% python3 -q
>>> import numpy as np
>>> import numpy.linalg as la
>>> np.set_printoptions(precision=3, suppress=True, linewidth=160, sign=" ")
>>> J = np.array([[-1, 2, 0, -2],
...     [0, 0, 2, 3],
...     [0, 2, -2, 2],
...     [1, 3, 3, -3],
...     [-1, -2, 1, 1]])
>>> A2 = np.array([[2, 3, 2], [1, 0, 3]])
>>> W2 = np.kron(A2, J)
>>> W2.shape
(10, 12)
>>> W2
array([[-2,  4,  0, -4, -3,  6,  0, -6, -2,  4,  0, -4],
       [ 0,  0,  4,  6,  0,  0,  6,  9,  0,  0,  4,  6],
       [ 0,  4, -4,  4,  0,  6, -6,  6,  0,  4, -4,  4],
       [ 2,  6,  6, -6,  3,  9,  9, -9,  2,  6,  6, -6],
       [-2, -4,  2,  2, -3, -6,  3,  3, -2, -4,  2,  2],
       [-1,  2,  0, -2,  0,  0,  0,  0, -3,  6,  0, -6],
       [ 0,  0,  2,  3,  0,  0,  0,  0,  0,  0,  6,  9],
       [ 0,  2, -2,  2,  0,  0,  0,  0,  0,  6, -6,  6],
       [ 1,  3,  3, -3,  0,  0,  0,  0,  3,  9,  9, -9],
       [-1, -2,  1,  1,  0,  0,  0,  0, -3, -6,  3,  3]])
>>> left, s, vt = la.svd(J, full_matrices=False)
>>> np.allclose(left * s @ vt, J)
True
>>> np.round(left.T @ J @ vt.T, 3) + 0
array([[ 6.168,  0.   ,  0.   ,  0.   ],
       [ 0.   ,  4.024,  0.   ,  0.   ],
       [ 0.   ,  0.   ,  3.521,  0.   ],
       [ 0.   ,  0.   ,  0.   ,  1.537]])
>>> np.round(left.T @ left, 3) + 0
array([[ 1.,  0.,  0.,  0.],
       [ 0.,  1.,  0.,  0.],
       [ 0.,  0.,  1.,  0.],
       [ 0.,  0.,  0.,  1.]])
>>> print(left.shape, s.shape, vt.shape)
(5, 4) (4,) (4, 4)
>>> q = J.astype(float).copy()
>>> for j in range(4):
...     q[:, j] -= q[:, :j] @ (q[:, :j].T @ q[:, j])
...     q[:, j] /= la.norm(q[:, j])
... 
>>> np.round(q.T @ J, 3) + 0
array([[ 1.732,  1.732,  1.155, -1.155],
       [ 0.   ,  4.243,  0.236, -2.121],
       [ 0.   ,  0.   ,  4.076, -1.022],
       [ 0.   ,  0.   ,  0.   ,  4.486]])
>>> vec = np.array([1, 2, 1, 1])
>>> y = J @ vec
>>> c, lr = np.zeros(4), 1 / la.norm(J, 2) ** 2
>>> for i in range(20):
...     c -= lr * J.T @ (J @ c - y)
...     if i % 5 == 0: print(i, round(la.norm(J @ c - y), 3))
... 
0 5.887
5 1.009
10 0.45
15 0.316
>>> c
array([ 0.843,  2.023,  1.016,  1.001])
>>> r0 = np.array([0, 1, 3, 1]) + 0.5
>>> arr = np.eye(4) - 2 * np.outer(r0, r0) / (r0 @ r0)
>>> arr
array([[ 0.971, -0.088, -0.206, -0.088],
       [-0.088,  0.735, -0.618, -0.265],
       [-0.206, -0.618, -0.441, -0.618],
       [-0.088, -0.265, -0.618,  0.735]])
>>> print(np.round(la.eigvalsh(arr).min(), 3))
-1.0
>>> np.all(la.eigvalsh(arr) > 0)
np.False_
>>> E = np.load("x.npy")
>>> E
array([[ 2,  1,  1],
       [ 1,  2,  1],
       [ 1,  1,  2]])
>>> vec = np.ones(3)
>>> for _ in range(5):
...     vec = E @ vec
...     vec /= la.norm(vec)
...     print(round(vec @ E @ vec, 3))
... 
4.0
4.0
4.0
4.0
4.0
>>> vec
array([ 0.577,  0.577,  0.577])
>>> r0 = np.array([1, 4, 2])
>>> np.correlate(E[2], E[0], "full")
array([ 1,  2,  5,  4,  4])
>>> print(np.array([np.convolve(row, r0, "same") for row in E]))
[[  9   9   6]
 [  6  11   8]
 [  5   8  10]]
>>> rng = np.random.default_rng(386808)
>>> labels = rng.permutation(3)
>>> A2 = E[:, labels] * rng.choice([-1, 1], 3)
>>> A2
array([[-2,  1,  1],
       [-1,  2,  1],
       [-1,  1,  2]])
>>> left, _, vt = la.svd(E.T @ A2)
>>> np.round(la.lstsq(E, A2)[0], 3) + 0
array([[-1.,  0.,  0.],
       [ 0.,  1.,  0.],
       [ 0.,  0.,  1.]])
>>> labels
array([ 0,  1,  2])
>>> M = np.load("w.npy")
>>> M
array([[  6,   2,   6,  -6],
       [ 12,   4,  12, -12],
       [  9,   3,   9,  -9],
       [ 15,   5,  15, -15],
       [ -6,  -2,  -6,   6]])
>>> r = la.matrix_rank(M)
>>> r
np.int64(1)
>>> N = la.svd(M)[2][r:].T
>>> print(np.allclose(M @ N, 0))
True
>>> [int(la.matrix_rank(M[:i])) for i in range(1, len(M) + 1)]
[1, 1, 1, 1, 1]
>>> la.matrix_rank(M.T @ M), la.matrix_rank(M @ M.T)
(np.int64(1), np.int64(1))
>>> N @ N.T
array([[ 0.679, -0.107, -0.321,  0.321],
       [-0.107,  0.964, -0.107,  0.107],
       [-0.321, -0.107,  0.679,  0.321],
       [ 0.321,  0.107,  0.321,  0.679]])
>>> W = np.array([[2, -3], [-1, 1], [1, -1], [2, -3]])
>>> c = np.array([-3, -4])
>>> act = np.maximum(M @ W + c, 0)
>>> (act > 0).mean(axis=0)
array([ 0.8,  0. ])
>>> act
array([[ 1,  0],
       [ 5,  0],
       [ 3,  0],
       [ 7,  0],
       [ 0,  0]])
>>> W2 = np.array([[9, 7, 6], [2, 7, 8]])
>>> act @ W2
array([[  9,   7,   6],
       [ 45,  35,  30],
       [ 27,  21,  18],
       [ 63,  49,  42],
       [  0,   0,   0]])
>>> W @ W2
array([[ 12,  -7, -12],
       [ -7,   0,   2],
       [  7,   0,  -2],
       [ 12,  -7, -12]])
>>> left, s, vt = la.svd(M)
>>> s.round(3) + 0
array([ 40.299,   0.   ,   0.   ,   0.   ])
>>> np.argmax(s[:-1] / (s[1:] + 1e-6)) + 1
np.int64(1)
>>> A2 = left[:, :1] @ np.diag(s[:1]) @ vt[:1]
>>> round(float(la.norm(M - A2, 2)), 3), round(s[1], 3)
(0.0, np.float64(0.0))
>>> la.matrix_rank(A2)
np.int64(1)
>>> round(la.norm(M - A2) / la.norm(M), 3)
np.float64(0.0)
>>> np.unique(M.round(6), axis=0).shape
(5, 4)
>>> M @ la.pinv(M) @ M
array([[  6.,   2.,   6.,  -6.],
       [ 12.,   4.,  12., -12.],
       [  9.,   3.,   9.,  -9.],
       [ 15.,   5.,  15., -15.],
       [ -6.,  -2.,  -6.,   6.]])
>>> print(np.round(np.trace(la.pinv(M) @ M), 3))
1.0
>>> round(la.norm(M, 2), 3)
np.float64(40.299)
>>> print(round(la.norm(M) ** 2 / la.norm(M, 2) ** 2, 3))
1.0
>>> la.norm(M, axis=0)
array([ 22.847,   7.616,  22.847,  22.847])
>>> np.round(la.norm(M[0] - M[4]), 3)
np.float64(21.166)
>>> la.norm(M, axis=1).argmax()
np.int64(3)
>>> A = np.load("block11.npy")
>>> A
array([[-4.05 ,  2.421,  0.102,  4.398],
       [ 1.404,  4.043, -3.263,  8.116],
       [ 3.209,  5.875,  0.706,  1.622],
       [-2.787,  4.189, -0.455,  4.14 ],
       [-9.395, -8.368, 10.712, -5.581]])
>>> hat = A @ la.solve(A.T @ A, A.T)
>>> np.round((np.eye(5) - hat) @ A, 3) + 0
array([[ 0.,  0.,  0.,  0.],
       [ 0.,  0.,  0.,  0.],
       [ 0.,  0.,  0.,  0.],
       [ 0.,  0.,  0.,  0.],
       [ 0.,  0.,  0.,  0.]])
>>> la.matrix_rank(np.eye(5) - hat)
np.int64(1)
>>> print(np.diag(hat))
[ 0.48   0.979  0.979  0.57   0.992]
>>> t3 = np.stack([A, 2 * A, A[::-1]])
>>> t3.shape
(3, 5, 4)
>>> la.matrix_rank(t3.reshape(3, -1))
np.int64(2)
>>> W0 = np.diag(20 * np.array([7, 0, -6, 1])) + np.array([[2, 2, 3, 1], [1, 2, 2, 2], [0, 2, 1, 1], [3, 1, 1, 1]])
>>> W0
array([[ 142,    2,    3,    1],
       [   1,    2,    2,    2],
       [   0,    2, -119,    1],
       [   3,    1,    1,   21]])
>>> vec = np.array([2, 3, 3, 3])
>>> (W0 * vec).sum(axis=1)
array([ 302,   20, -348,   75])
>>> np.einsum("ij,j->i", W0, vec)
array([ 302,   20, -348,   75])
>>> W0 * vec
array([[ 284,    6,    9,    3],
       [   2,    6,    6,    6],
       [   0,    6, -357,    3],
       [   6,    3,    3,   63]])
>>> evals, vecs = la.eig(W0)
>>> np.round(np.prod(evals), 3)
np.float64(-683010.0)
>>> left, s = la.svd(W0)
Traceback (most recent call last):
  File "<python-input-90>", line 1, in <module>
    left, s = la.svd(W0)
    ^^^^^^^
ValueError: too many values to unpack (expected 2)
>>> left, s, vt = la.svd(W0, full_matrices=False)
>>> print(left.shape, s.shape, vt.shape)
(4, 4) (4,) (4, 4)
>>> round(np.sqrt((s ** 2).sum()), 3), round(float(la.norm(W0)), 3)
(np.float64(186.572), 186.572)
>>> s / s[0]
array([ 1.   ,  0.837,  0.148,  0.013])
>>> np.round(left.T @ W0 @ vt.T, 3) + 0
array([[ 142.164,    0.   ,    0.   ,    0.   ],
       [   0.   ,  118.951,    0.   ,    0.   ],
       [   0.   ,    0.   ,   21.107,    0.   ],
       [   0.   ,    0.   ,    0.   ,    1.914]])
>>> (s > 1e-8).sum()
np.int64(4)
>>> print(np.cumsum(s ** 2) / np.sum(s ** 2))
[ 0.581  0.987  1.     1.   ]
>>> np.round(left.T @ left, 3) + 0
array([[ 1.,  0.,  0.,  0.],
       [ 0.,  1.,  0.,  0.],
       [ 0.,  0.,  1.,  0.],
       [ 0.,  0.,  0.,  1.]])
>>> s
array([ 142.164,  118.951,   21.107,    1.914])
>>> A2 = W0[0, 0] * W0[1:] - np.outer(W0[1:, 0], W0[0])
>>> print(A2)
[[     0    282    281    283]
 [     0    284 -16898    142]
 [     0    136    133   2979]]
>>> W0[:, 0] / W0[0, 0]
array([ 1.   ,  0.007,  0.   ,  0.021])
>>> print([round(float(x), 3) for x in la.svd(W0, compute_uv=False)[:3]])
[142.164, 118.951, 21.107]
>>> np.argsort(-la.norm(W0, axis=0).round(6), kind="stable")[:3]
array([ 0,  2,  3])
>>> la.matrix_rank(W0, rtol=0.1)
np.int64(3)
>>> la.cond(W0) > 100
np.False_
>>> X = np.array([[1, 0, 0, 0, 0],
...     [-4, 1, 0, 0, 0],
...     [-2, 3, 1, 0, 0],
...     [1, -4, -4, 1, 0],
...     [0, -5, -3, 3, 1]])
>>> hat = np.triu(np.array([[1, 4, 5, -4, -3],
...     [-1, 3, 0, -2, -2],
...     [1, 5, -2, 5, 5],
...     [1, 0, 4, -3, 0],
...     [0, 3, -2, -4, 3]]), 1) + np.eye(5)
>>> A2 = hat @ X @ la.inv(hat)
>>> print(np.poly(A2))
[  1.  -5.  10. -10.   5.  -1.]
>>> la.matrix_rank(A2)
np.int64(5)
